% ipython --no-banner

In [1]: import numpy as np

In [2]: np.set_printoptions(precision=2, suppress=True, linewidth=120)

In [3]: J = np.loadtxt("x.csv", delimiter=",")

In [4]: J
Out[4]: 
array([[-1.77, -1.9 , -1.5 ],
       [ 0.03,  0.86,  2.87],
       [-1.42, -1.43, -2.22],
       [ 0.84,  1.75, -2.29],
       [-2.91,  0.12, -0.71],
       [ 2.32, -1.32, -1.36],
       [-1.51, -1.88, -1.78],
       [-2.52,  1.62, -0.04],
       [ 1.9 ,  1.9 , -1.33],
       [-0.38,  2.97,  0.12],
       [-0.79, -1.87, -2.2 ],
       [-1.07,  2.41, -1.44],
       [ 2.9 , -0.46,  0.63],
       [ 1.15,  2.29,  1.56],
       [ 2.79,  0.94, -0.58],
       [ 1.82,  1.45, -1.9 ],
       [ 1.98, -1.95,  1.13],
       [ 2.43, -1.34, -1.14],
       [-1.48, -0.47, -2.57],
       [ 1.29,  2.29, -1.44],
       [-1.66, -2.48,  0.35],
       [ 1.05,  2.59, -1.08]])

In [5]: D = np.linalg.norm(J[:, None] - J[None], axis=-1)

In [6]: np.linalg.matrix_rank(D ** 2)
Out[6]: np.int64(5)

In [7]: K = np.load("layer14.npy")

In [8]: K
Out[8]: 
array([[-1.93,  1.99, -2.16],
       [-2.05,  2.02, -2.1 ],
       [-2.07,  2.03, -1.97],
       [-2.03,  2.01, -1.95],
       [-2.04,  2.03, -2.03],
       [-1.99,  1.98, -1.99],
       [ 2.99, -1.06, -2.96],
       [ 2.98, -0.95, -2.98],
       [ 2.97, -0.93, -3.01],
       [ 2.93, -0.97, -2.99],
       [ 3.1 , -1.05, -3.  ],
       [ 3.04, -0.89, -3.07],
       [ 1.93, -1.92,  2.96],
       [ 1.94, -2.1 ,  3.07],
       [ 1.88, -2.  ,  3.05],
       [ 1.94, -2.  ,  2.99],
       [ 2.08, -1.98,  2.98],
       [ 2.01, -1.94,  3.11]])

In [9]: proj = K @ np.linalg.solve(K.T @ K, K.T)

In [10]: proj @ K[:, 0]
Out[10]: 
array([-1.93, -2.05, -2.07, -2.03, -2.04, -1.99,  2.99,  2.98,  2.97,  2.93,  3.1 ,  3.04,  1.93,  1.94,  1.88,  1.94,
        2.08,  2.01])

In [11]: round(np.trace(proj), 2)
Out[11]: np.float64(3.0)

In [12]: data = np.array([[-0.9, -2.0, -4.0], [-2.0, -0.9, -1.0], [-1.0, -2.0, -3.9]])

In [13]: x0 = np.array([5, 5, 2])

In [14]: y = data @ x0

In [15]: y
Out[15]: array([-22.5, -16.5, -22.8])

In [16]: np.linalg.solve(data, data[:, 0])
Out[16]: array([ 1., -0.,  0.])

In [17]: np.linalg.solve(data, y)
Out[17]: array([5., 5., 2.])

In [18]: np.round(np.linalg.solve(data.T, data[1]), 2) + 0
Out[18]: array([0., 1., 0.])

In [19]: np.linalg.solve(data, 5 * y)
Out[19]: array([25., 25., 10.])

In [20]: np.allclose(data, data.T)
Out[20]: False

In [21]: np.trace(data)
Out[21]: np.float64(-5.7)

In [22]: np.sort(np.abs(np.linalg.eigvals(data)))
Out[22]: array([0.1 , 0.26, 6.06])

In [23]: (data - data.T) / 2
Out[23]: 
array([[ 0. ,  0. , -1.5],
       [ 0. ,  0. ,  0.5],
       [ 1.5, -0.5,  0. ]])

In [24]: (data + data.T) / 2
Out[24]: 
array([[-0.9, -2. , -2.5],
       [-2. , -0.9, -1.5],
       [-2.5, -1.5, -3.9]])

In [25]: rng = np.random.default_rng(180660)

In [26]: z = rng.permutation(3)

In [27]: M2 = data[:, z] * rng.choice([-1, 1], 3)

In [28]: M2
Out[28]: 
array([[4. , 0.9, 2. ],
       [1. , 2. , 0.9],
       [3.9, 1. , 2. ]])

In [29]: left, _, vt = np.linalg.svd(data.T @ M2)

In [30]: z
Out[30]: array([2, 0, 1])

In [31]: f = np.array([2, 0, 2])

In [32]: M = f[np.abs(np.subtract.outer(np.arange(3), np.arange(3)))]

In [33]: M
Out[33]: 
array([[2, 0, 2],
       [0, 2, 0],
       [2, 0, 2]])

In [34]: # columns 0 and 2 are equal

In [35]: left, sig, vt = np.linalg.svd(M)

In [36]: vecs = vt[:(sig > 1e-8).sum()]

In [37]: x0 = M[2] + 4 * M[0] + rng.integers(2) * np.eye(3)[2]

In [38]: x0
Out[38]: array([10.,  0., 11.])

In [39]: round(np.linalg.norm(x0 - vecs.T @ vecs @ x0), 2)
Out[39]: np.float64(0.71)

In [40]: np.diag(vecs.T @ vecs)
Out[40]: array([0.5, 1. , 0.5])

In [41]: np.linalg.matrix_rank(np.vstack([M, x0]))
Out[41]: np.int64(3)

In [42]: mat = np.load("block16.npy")

In [43]: mat
Out[43]: 
array([[ 2.23,  1.49, -1.34],
       [ 1.11,  0.75,  2.68],
       [-1.67,  2.49,  0.  ]])

In [44]: np.kron(np.eye(2, dtype=int), mat)
Out[44]: 
array([[ 2.23,  1.49, -1.34,  0.  ,  0.  , -0.  ],
       [ 1.11,  0.75,  2.68,  0.  ,  0.  ,  0.  ],
       [-1.67,  2.49,  0.  , -0.  ,  0.  ,  0.  ],
       [ 0.  ,  0.  , -0.  ,  2.23,  1.49, -1.34],
       [ 0.  ,  0.  ,  0.  ,  1.11,  0.75,  2.68],
       [-0.  ,  0.  ,  0.  , -1.67,  2.49,  0.  ]])

In [45]: round(np.linalg.det(mat.T), 2)
Out[45]: np.float64(-27.0)

In [46]: np.linalg.eigvals(mat)
Out[46]: array([-3.  +0.j  ,  2.99+0.27j,  2.99-0.27j])

In [47]: round(np.einsum("ii->", mat), 2)
Out[47]: np.float64(2.98)

In [48]: np.round(np.linalg.det(2 * mat), 2), round(np.linalg.det(mat), 2)
Out[48]: (np.float64(-216.0), np.float64(-27.0))

In [49]: np.round(np.einsum("ij,ji->", mat, mat), 2)
Out[49]: np.float64(26.71)

In [50]: np.round(np.linalg.det(mat[::-1]), 2)
Out[50]: np.float64(27.0)

In [51]: round(float(np.trace(mat)), 2)
Out[51]: 2.98

In [52]: np.allclose(mat, mat.T)
Out[52]: False

In [53]: np.sort(np.abs(np.linalg.eigvals(mat)))
Out[53]: array([3., 3., 3.])

In [54]: (mat + mat.T) / 2
Out[54]: 
array([[ 2.23,  1.3 , -1.51],
       [ 1.3 ,  0.75,  2.59],
       [-1.51,  2.59,  0.  ]])

In [55]: np.round(mat[:, 2] @ mat[:, 0], 2)
Out[55]: np.float64(0.0)

In [56]: np.linalg.norm(mat, axis=0)
Out[56]: array([3., 3., 3.])

In [57]: Q, vecs = np.linalg.qr(mat[:, :1])[0], np.linalg.qr(mat[:, 1:])[0]

In [58]: sig = np.linalg.svd(Q.T @ vecs, compute_uv=False)

In [59]: np.degrees(np.arccos(sig.clip(0, 1)))
Out[59]: array([90.])

In [60]: sig.round(2) + 0
Out[60]: array([0.])

In [61]: w1 = np.array([[4, 9, 7], [8, 1, 1], [0, 1, 2]])

In [62]: c = np.array([0, 2, 1])

In [63]: hid = np.maximum(mat @ w1 + c, 0)

In [64]: np.linalg.matrix_rank(hid)
Out[64]: np.int64(3)

In [65]: (hid > 0).mean(axis=0)
Out[65]: array([1.  , 0.67, 0.67])

In [66]: basis = np.array([[1, -1], [3, -1], [-1, 1]])

In [67]: (hid @ basis).round(6).argmax(axis=1)
Out[67]: array([0, 0, 0])

In [68]: w1 @ basis
Out[68]: 
array([[24, -6],
       [10, -8],
       [ 1,  1]])

In [69]: z = rng.integers(0, 3, 3)

In [70]: m1 = np.triu((z[:, None] == z) & (rng.random((3, 3)) < 0.8), 1).astype(int)

In [71]: m1 += m1.T

In [72]: m1
Out[72]: 
array([[0, 0, 0],
       [0, 0, 0],
       [0, 0, 0]])

In [73]: proj = np.triu(np.array([[4, 1, 3], [0, 1, 1], [3, 0, 4]]), 1) + np.eye(3)

In [74]: M2 = proj @ mat @ np.linalg.inv(proj)

In [75]: np.round(np.trace(M2), 2), round(float(np.trace(mat)), 2)
Out[75]: (np.float64(2.98), 2.98)

In [76]: np.linalg.matrix_rank(M2)
Out[76]: np.int64(3)

In [77]: np.poly(M2)
Out[77]: array([ 1.  , -2.98, -8.93, 27.  ])

In [78]: x0 = np.array([5, 0, -4])

In [79]: y = mat @ x0

In [80]: y
Out[80]: array([16.51, -5.16, -8.36])

In [81]: np.round(np.linalg.solve(mat, y), 2) + 0
Out[81]: array([ 5.,  0., -4.])

In [82]: np.round(np.linalg.solve(mat, mat[:, 0]), 2) + 0
Out[82]: array([1., 0., 0.])

In [83]: M2 = np.array([[-3, -1, 1], [2, -1, -1]])

In [84]: basis = np.kron(M2, mat)

In [85]: np.round(np.linalg.norm(basis, 2), 2), np.round(np.linalg.norm(M2, 2) * np.linalg.norm(mat, 2), 2)
Out[85]: (np.float64(11.62), np.float64(11.62))

In [86]: M2 = np.linalg.inv(mat)

In [87]: np.round(np.linalg.slogdet(mat)[0], 2)
Out[87]: np.float64(-1.0)

In [88]: np.round(np.linalg.det(mat) * M2, 2) + 0
Out[88]: 
array([[-6.69, -3.34,  5.01],
       [-4.48, -2.24, -7.47],
       [ 4.02, -8.05,  0.  ]])

In [89]: (np.abs(M2) > 1e-9).astype(int)
Out[89]: 
array([[1, 1, 1],
       [1, 1, 1],
       [1, 1, 0]])

In [90]: np.allclose(M2, mat.T)
Out[90]: False

In [91]: np.round(np.linalg.inv(M2), 2) + 0
Out[91]: 
array([[ 2.23,  1.49, -1.34],
       [ 1.11,  0.75,  2.68],
       [-1.67,  2.49,  0.  ]])
